% python3 -q
>>> import numpy as np
>>> np.set_printoptions(precision=2, suppress=True, linewidth=100)
>>> F = np.load("sample12.npy")
>>> print(F)
[[4. 0. 0. 3. 3.]
 [0. 4. 3. 0. 0.]
 [0. 3. 4. 0. 0.]
 [3. 0. 0. 4. 3.]
 [3. 0. 0. 3. 4.]]
>>> # symmetric
>>> def softmax(z):
...     e = np.exp(z - z.max(axis=-1, keepdims=True))
...     return e / e.sum(axis=-1, keepdims=True)
... 
>>> print(softmax(F[2]))
[0.01 0.26 0.7  0.01 0.01]
>>> print(softmax(F).sum(axis=1))
[1. 1. 1. 1. 1.]
>>> S = F @ F.T / np.sqrt(5)
>>> print(np.round(softmax(S)[2] @ F, 2) + 0)
[0.   3.39 3.61 0.   0.  ]
>>> x = np.ones(5)
>>> for _ in range(4):
...     x = F @ x
...     x /= np.linalg.norm(x)
...     print(round(x @ F @ x, 2))
... 
9.26
9.59
9.78
9.89
>>> print(round(np.linalg.eigvalsh(F)[-1], 2))
10.0
>>> print(x)
[0.57 0.14 0.14 0.57 0.57]
>>> X = np.load("out1.npy")
>>> print(X)
[[ 1  0  0  0 -4  3]
 [ 0  3  5  5  0  0]
 [ 0  3 -1  0  0  0]
 [ 0  2  0 -5  0  0]
 [-1  0  0  0 -5  2]
 [ 4  0  0  0  5  4]]
>>> # splits into 2 blocks
>>> Q, Rm = np.linalg.qr(X)
>>> print(np.round(abs(Rm[0, 0]), 2), round(np.linalg.norm(X[:, 0]), 2))
4.24 4.24
>>> print(Rm)
[[-4.24  0.    0.    0.   -4.95 -4.01]
 [ 0.   -4.69 -2.56 -1.07  0.    0.  ]
 [ 0.    0.    4.41  5.05  0.    0.  ]
 [ 0.    0.    0.   -4.83  0.    0.  ]
 [ 0.    0.    0.    0.    6.44 -3.39]
 [ 0.    0.    0.    0.    0.    1.21]]
>>> print(np.round(Q.T @ Q, 2) + 0)
[[1. 0. 0. 0. 0. 0.]
 [0. 1. 0. 0. 0. 0.]
 [0. 0. 1. 0. 0. 0.]
 [0. 0. 0. 1. 0. 0.]
 [0. 0. 0. 0. 1. 0.]
 [0. 0. 0. 0. 0. 1.]]
>>> print(np.round(Q @ Rm, 2) + 0)
[[ 1.  0.  0.  0. -4.  3.]
 [ 0.  3.  5.  5.  0.  0.]
 [ 0.  3. -1.  0.  0.  0.]
 [ 0.  2.  0. -5.  0.  0.]
 [-1.  0.  0.  0. -5.  2.]
 [ 4.  0.  0.  0.  5.  4.]]
>>> print(np.sort(np.linalg.eigvals(Rm).real))
[-4.83 -4.69 -4.24  1.21  4.41  6.44]
>>> print(np.round(np.linalg.det(Rm), 2))
-3300.0
>>> print(Rm @ Rm)
[[ 18.     0.     0.     0.   -10.89  28.94]
 [  0.    22.     0.72  -2.77   0.     0.  ]
 [  0.     0.    19.45  -2.14   0.     0.  ]
 [  0.     0.     0.    23.36   0.     0.  ]
 [  0.     0.     0.     0.    41.5  -25.93]
 [  0.     0.     0.     0.     0.     1.46]]
>>> B = F / np.sqrt((F ** 2).mean(axis=1, keepdims=True))
>>> print(F - F.mean(axis=1, keepdims=True))
[[ 2.  -2.  -2.   1.   1. ]
 [-1.4  2.6  1.6 -1.4 -1.4]
 [-1.4  1.6  2.6 -1.4 -1.4]
 [ 1.  -2.  -2.   2.   1. ]
 [ 1.  -2.  -2.   1.   2. ]]
>>> print(np.linalg.matrix_rank(B) == np.linalg.matrix_rank(F))
True
>>> print(np.linalg.matrix_rank(F - F.mean(axis=1, keepdims=True)))
4
>>> print(B[2])
[0.   1.34 1.79 0.   0.  ]
>>> C2 = X.T @ X
>>> print(np.linalg.matrix_rank(C2))
6
>>> print(C2)
[[18  0  0  0 21 17]
 [ 0 22 12  5  0  0]
 [ 0 12 26 25  0  0]
 [ 0  5 25 50  0  0]
 [21  0  0  0 66 -2]
 [17  0  0  0 -2 29]]
>>> E = np.load("test17.npy")
>>> print(E)
[[ 1 -2  4 -8]
 [ 1 -1  1 -1]
 [ 1  0  0  0]]
>>> # row 0 is much longer than the rest
>>> x = np.array([2, -1, 1, 1])
>>> h = np.maximum(E @ x, 0)
>>> print(E * (h > 1e-9)[:, None])
[[ 0  0  0  0]
 [ 1 -1  1 -1]
 [ 1  0  0  0]]
>>> print(h)
[0 3 2]
